>>> import numpy as np
>>> import numpy.linalg as la
>>> np.set_printoptions(precision=1, suppress=True, linewidth=120)
>>> W0 = np.array([[3, 5, -3, 3, -1, -4, 2, -2, -5, -2],
...     [2, -4, 3, -4, -3, -1, 4, 0, -2, 1],
...     [-4, 3, 2, 4, -3, 0, 1, 5, 0, 4],
...     [5, -3, -1, -3, -5, -1, 5, 3, -2, 4],
...     [-2, -2, -2, -1, -1, 3, -5, 2, 0, 3],
...     [-2, 5, -3, 1, -4, -5, -3, 3, 2, 4],
...     [3, -1, -3, 5, 0, 0, -4, 2, 1, -1],
...     [-3, 3, 2, 0, -2, 4, -3, 5, -3, -1],
...     [-1, -3, -1, -1, -3, 3, -2, 5, 2, -2],
...     [-1, -3, -5, -3, 0, 5, -2, -3, 3, -4],
...     [4, 4, 5, 2, -4, -5, 2, -3, 5, 5],
...     [0, -1, 5, -4, 1, 3, 2, 5, -4, 4]])
>>> W0
array([[ 3,  5, -3,  3, -1, -4,  2, -2, -5, -2],
       [ 2, -4,  3, -4, -3, -1,  4,  0, -2,  1],
       [-4,  3,  2,  4, -3,  0,  1,  5,  0,  4],
       [ 5, -3, -1, -3, -5, -1,  5,  3, -2,  4],
       [-2, -2, -2, -1, -1,  3, -5,  2,  0,  3],
       [-2,  5, -3,  1, -4, -5, -3,  3,  2,  4],
       [ 3, -1, -3,  5,  0,  0, -4,  2,  1, -1],
       [-3,  3,  2,  0, -2,  4, -3,  5, -3, -1],
       [-1, -3, -1, -1, -3,  3, -2,  5,  2, -2],
       [-1, -3, -5, -3,  0,  5, -2, -3,  3, -4],
       [ 4,  4,  5,  2, -4, -5,  2, -3,  5,  5],
       [ 0, -1,  5, -4,  1,  3,  2,  5, -4,  4]])
>>> x0 = np.array([-2, -2, -6, 0, 8, 8, 8, 2, 9, 6])
>>> rhs = W0 @ x0
>>> rhs
array([-83, -26,   8,   6,  18, -36, -11, -43,  14,  59, -33,  18])
>>> np.round(la.pinv(W0) @ W0, 1) + 0
array([[1., 0., 0., 0., 0., 0., 0., 0., 0., 0.],
       [0., 1., 0., 0., 0., 0., 0., 0., 0., 0.],
       [0., 0., 1., 0., 0., 0., 0., 0., 0., 0.],
       [0., 0., 0., 1., 0., 0., 0., 0., 0., 0.],
       [0., 0., 0., 0., 1., 0., 0., 0., 0., 0.],
       [0., 0., 0., 0., 0., 1., 0., 0., 0., 0.],
       [0., 0., 0., 0., 0., 0., 1., 0., 0., 0.],
       [0., 0., 0., 0., 0., 0., 0., 1., 0., 0.],
       [0., 0., 0., 0., 0., 0., 0., 0., 1., 0.],
       [0., 0., 0., 0., 0., 0., 0., 0., 0., 1.]])
>>> rng = np.random.default_rng(58484)
>>> rhs = rhs + 0.3 * rng.normal(size=12)
>>> rhs
array([-83.6, -26.5,   8. ,   5.9,  18.3, -35.9, -11. , -42.9,  14.3,  59. , -32.7,  17.6])
>>> beta, *_ = la.lstsq(W0, rhs)
>>> round(float(la.norm(rhs - W0 @ beta)), 1)
0.5
>>> [round(float(la.norm(la.solve(W0.T @ W0 + lam * np.eye(10), W0.T @ rhs))), 2) for lam in (0, 1, 10, 100)]
[18.95, 17.81, 12.56, 5.51]
>>> x0 = np.array([-2, -2, 2, 3, -2, 2, 3, -1, -3, 0])
>>> rhs = W0 @ x0
>>> beta, lr = np.zeros(10), 1 / la.norm(W0, 2) ** 2
>>> for i in range(6):
...     beta -= lr * W0.T @ (W0 @ beta - rhs)
...     if i % 2 == 0: print(i, round(la.norm(W0 @ beta - rhs), 1))
... 
0 29.7
2 21.5
4 18.2
>>> beta
array([-0.4, -0.5,  1.7,  0.5, -0.1,  1. ,  2.1,  0.7, -1.9, -0.3])
>>> round(la.cond(W0), 1)
np.float64(6.1)
>>> P = W0 @ la.solve(W0.T @ W0, W0.T)
>>> la.matrix_rank(np.eye(12) - P)
np.int64(2)
>>> np.diag(P)
array([0.8, 0.8, 1. , 0.8, 0.9, 0.9, 0.8, 0.8, 0.7, 0.8, 1. , 0.8])
>>> np.round(la.eigvalsh(P), 1) + 0
array([0., 0., 1., 1., 1., 1., 1., 1., 1., 1., 1., 1.])
>>> np.allclose(P @ P, P)
True
